% ipython --no-banner

In [1]: import numpy as np

In [2]: np.set_printoptions(precision=2, suppress=True, linewidth=160)

In [3]: Q, _ = np.linalg.qr(np.array([[0.7, -1.0], [0.8, 0.6]]))

In [4]: mat = 2 * Q

In [5]: print(mat)
[[-1.32 -1.51]
 [-1.51  1.32]]

In [6]: rng = np.random.default_rng(1084)

In [7]: lab = rng.permutation(2)

In [8]: lab
Out[8]: array([1, 0])

In [9]: A2 = mat[lab][:, lab]

In [10]: np.diag(A2)
Out[10]: array([ 1.32, -1.32])

In [11]: round(float(np.trace(A2)), 2)
Out[11]: -0.0

In [12]: def softmax(z):
    ...:     e = np.exp(z - z.max(axis=-1, keepdims=True))
    ...:     return e / e.sum(axis=-1, keepdims=True)
    ...: 

In [13]: softmax(mat[0] + 5)
Out[13]: array([0.55, 0.45])

In [14]: S = mat @ mat.T / np.sqrt(2)

In [15]: softmax(S + np.triu(np.full(S.shape, -np.inf), 1))
Out[15]: 
array([[1.  , 0.  ],
       [0.06, 0.94]])

In [16]: np.round(np.linalg.det(mat), 2)
Out[16]: np.float64(-4.0)

In [17]: np.round(mat @ mat, 2) + 0
Out[17]: 
array([[4., 0.],
       [0., 4.]])

In [18]: round(np.trace(mat), 2)
Out[18]: np.float64(-0.0)

In [19]: (mat + mat.T) / 2
Out[19]: 
array([[-1.32, -1.51],
       [-1.51,  1.32]])

In [20]: np.linalg.matrix_power(mat, 3)
Out[20]: 
array([[-5.27, -6.02],
       [-6.02,  5.27]])

In [21]: (mat - mat.T) / 2
Out[21]: 
array([[0., 0.],
       [0., 0.]])

In [22]: Q = mat.astype(float).copy()

In [23]: for j in range(2):
    ...:     Q[:, j] -= Q[:, :j] @ (Q[:, :j].T @ Q[:, j])
    ...:     Q[:, j] /= np.linalg.norm(Q[:, j])
    ...: 

In [24]: Q
Out[24]: 
array([[-0.66, -0.75],
       [-0.75,  0.66]])

In [25]: np.round(Q.T @ mat, 2) + 0
Out[25]: 
array([[2., 0.],
       [0., 2.]])

In [26]: np.sort(np.abs(np.linalg.eigvals(Q)))
Out[26]: array([1., 1.])

In [27]: np.allclose(Q, Q.T)
Out[27]: True

In [28]: np.round(np.linalg.matrix_power(Q, 4), 2) + 0
Out[28]: 
array([[1., 0.],
       [0., 1.]])

In [29]: (Q - Q.T) / 2
Out[29]: 
array([[0., 0.],
       [0., 0.]])

In [30]: A = np.cumsum(np.array([[-1, 3, 2],
    ...:     [-1, -2, 1],
    ...:     [0, 1, -3],
    ...:     [0, 3, 1],
    ...:     [2, 2, -1],
    ...:     [-2, 0, -2],
    ...:     [-1, 0, -3],
    ...:     [-2, 2, -3],
    ...:     [-2, -2, -1],
    ...:     [2, -3, 0],
    ...:     [3, 1, -2],
    ...:     [-1, 1, -1],
    ...:     [1, -3, 3],
    ...:     [-1, 0, -3],
    ...:     [0, -3, -2],
    ...:     [2, 0, -1],
    ...:     [0, -2, -2],
    ...:     [-2, -1, 1],
    ...:     [0, 1, 3],
    ...:     [-1, 2, 1],
    ...:     [-1, -3, 1],
    ...:     [1, -3, -1],
    ...:     [0, 1, 3],
    ...:     [3, -3, 3],
    ...:     [-1, 3, 3],
    ...:     [-3, -3, 1],
    ...:     [-1, 0, -1]]), axis=0)

In [31]: A
Out[31]: 
array([[ -1,   3,   2],
       [ -2,   1,   3],
       [ -2,   2,   0],
       [ -2,   5,   1],
       [  0,   7,   0],
       [ -2,   7,  -2],
       [ -3,   7,  -5],
       [ -5,   9,  -8],
       [ -7,   7,  -9],
       [ -5,   4,  -9],
       [ -2,   5, -11],
       [ -3,   6, -12],
       [ -2,   3,  -9],
       [ -3,   3, -12],
       [ -3,   0, -14],
       [ -1,   0, -15],
       [ -1,  -2, -17],
       [ -3,  -3, -16],
       [ -3,  -2, -13],
       [ -4,   0, -12],
       [ -5,  -3, -11],
       [ -4,  -6, -12],
       [ -4,  -5,  -9],
       [ -1,  -8,  -6],
       [ -2,  -5,  -3],
       [ -5,  -8,  -2],
       [ -6,  -8,  -3]])

In [32]: C = A[[23, 19]].astype(float)

In [33]: for _ in range(4):
    ...:     lab = np.linalg.norm(A[:, None] - C, axis=-1).argmin(axis=1)
    ...:     C = np.array([A[lab == j].mean(axis=0) for j in range(2)])
    ...: 

In [34]: lab
Out[34]: array([0, 0, 0, 0, 0, 0, 0, 1, 1, 1, 1, 1, 1, 1, 1, 1, 1, 1, 1, 1, 1, 1, 1, 0, 0, 0, 0])

In [35]: C
Out[35]: 
array([[ -2.36,   0.27,  -1.36],
       [ -3.44,   1.  , -11.81]])

In [36]: C[1] - C[0]
Out[36]: array([ -1.07,   0.73, -10.45])

In [37]: np.bincount(lab)
Out[37]: array([11, 16])

In [38]: Q, evecs = np.linalg.qr(A[:, :1])[0], np.linalg.qr(A[:, 1:])[0]

In [39]: sig = np.linalg.svd(Q.T @ evecs, compute_uv=False)

In [40]: print(np.round(np.linalg.norm(Q @ Q.T - evecs @ evecs.T, 2), 2))
1.0

In [41]: print(sig)
[0.75]

In [42]: lab = A[:, 2] > np.median(A[:, 2])

In [43]: r0 = A[lab].mean(axis=0) - A[~lab].mean(axis=0)

In [44]: lab.astype(int)
Out[44]: array([1, 1, 1, 1, 1, 1, 1, 1, 0, 0, 0, 0, 0, 0, 0, 0, 0, 0, 0, 0, 0, 0, 0, 1, 1, 1, 1])

In [45]: np.argsort(-np.abs(r0).round(6), kind="stable")
Out[45]: array([2, 0, 1])

In [46]: feats = np.loadtxt("run14.csv", delimiter=",")

In [47]: feats
Out[47]: 
array([[-0.57,  0.82, -0.03],
       [-0.79, -0.56, -0.24],
       [-0.22, -0.12,  0.97]])

In [48]: # columns are unit length and at right angles

In [49]: Q, evecs = np.linalg.qr(feats[:, :2])[0], np.linalg.qr(feats[:, 2:])[0]

In [50]: sig = np.linalg.svd(Q.T @ evecs, compute_uv=False)

In [51]: (sig > 0.9).sum()
Out[51]: np.int64(0)

In [52]: round(np.linalg.norm(Q @ Q.T - evecs @ evecs.T, 2), 2)
Out[52]: np.float64(1.0)

In [53]: sig.round(2) + 0
Out[53]: array([0.])

In [54]: np.degrees(np.arccos(sig.clip(0, 1)))
Out[54]: array([90.])

In [55]: arr = np.load("x.npy")

In [56]: arr
Out[56]: 
array([[-12.,  -4.,   5.,   3.],
       [ -8., -16.,  10.,   6.],
       [ -8., -17.,  11.,   6.],
       [ -8.,  -9.,  10.,  -1.]])

In [57]: r0 = np.array([0, 7, 2])

In [58]: np.array([np.convolve(row, r0, "same") for row in arr])
Out[58]: 
array([[ -84.,  -52.,   27.,   31.],
       [ -56., -128.,   38.,   62.],
       [ -56., -135.,   43.,   64.],
       [ -56.,  -79.,   52.,   13.]])

In [59]: print(np.correlate(arr[1], arr[0], "full"))
[ -24.  -88.  -18.  228.  182. -144.  -72.]

In [60]: hat = np.triu(np.array([[3, 0, 3, 0], [1, 0, 3, 1], [3, 2, 3, 2], [1, 3, 1, 3]]), 1) + np.eye(4)

In [61]: A2 = hat @ arr @ np.linalg.inv(hat)

In [62]: print(np.linalg.matrix_rank(A2))
4

In [63]: A2
Out[63]: 
array([[ -36.,  -55.,  311., -546.],
       [ -40.,  -76.,  401., -703.],
       [ -24.,  -35.,  208., -377.],
       [  -8.,   -9.,   61., -114.]])

In [64]: hat @ arr - arr @ hat
Out[64]: 
array([[-24., -51.,  81.,  12.],
       [-32., -60., 115.,  13.],
       [-16., -18.,  95.,  -7.],
       [  0.,   0.,  51., -11.]])

In [65]: Xc = A - A.mean(axis=0)

In [66]: Uu, sig, Vh = np.linalg.svd(Xc, full_matrices=False)

In [67]: print(sig ** 2 / (sig ** 2).sum())
[0.57 0.39 0.04]

In [68]: sig
Out[68]: array([30.85, 25.57,  8.53])

In [69]: np.linalg.matrix_rank(Xc)
Out[69]: np.int64(3)

In [70]: (np.sign(Uu[:, 0]) == np.sign(Uu[0, 0])).astype(int)
Out[70]: array([1, 1, 1, 1, 1, 1, 1, 1, 1, 0, 0, 0, 0, 0, 0, 0, 0, 0, 0, 0, 0, 0, 0, 0, 1, 1, 1])

In [71]: A2 = np.array([[2, -2, -3], [0, -2, 2]])

In [72]: C = np.kron(A2, arr)

In [73]: print(np.round(np.linalg.norm(C, 2), 2), np.round(np.linalg.norm(A2, 2) * np.linalg.norm(arr, 2), 2))
150.57 150.57

In [74]: C
Out[74]: 
array([[-24.,  -8.,  10.,   6.,  24.,   8., -10.,  -6.,  36.,  12., -15.,  -9.],
       [-16., -32.,  20.,  12.,  16.,  32., -20., -12.,  24.,  48., -30., -18.],
       [-16., -34.,  22.,  12.,  16.,  34., -22., -12.,  24.,  51., -33., -18.],
       [-16., -18.,  20.,  -2.,  16.,  18., -20.,   2.,  24.,  27., -30.,   3.],
       [ -0.,  -0.,   0.,   0.,  24.,   8., -10.,  -6., -24.,  -8.,  10.,   6.],
       [ -0.,  -0.,   0.,   0.,  16.,  32., -20., -12., -16., -32.,  20.,  12.],
       [ -0.,  -0.,   0.,   0.,  16.,  34., -22., -12., -16., -34.,  22.,  12.],
       [ -0.,  -0.,   0.,  -0.,  16.,  18., -20.,   2., -16., -18.,  20.,  -2.]])
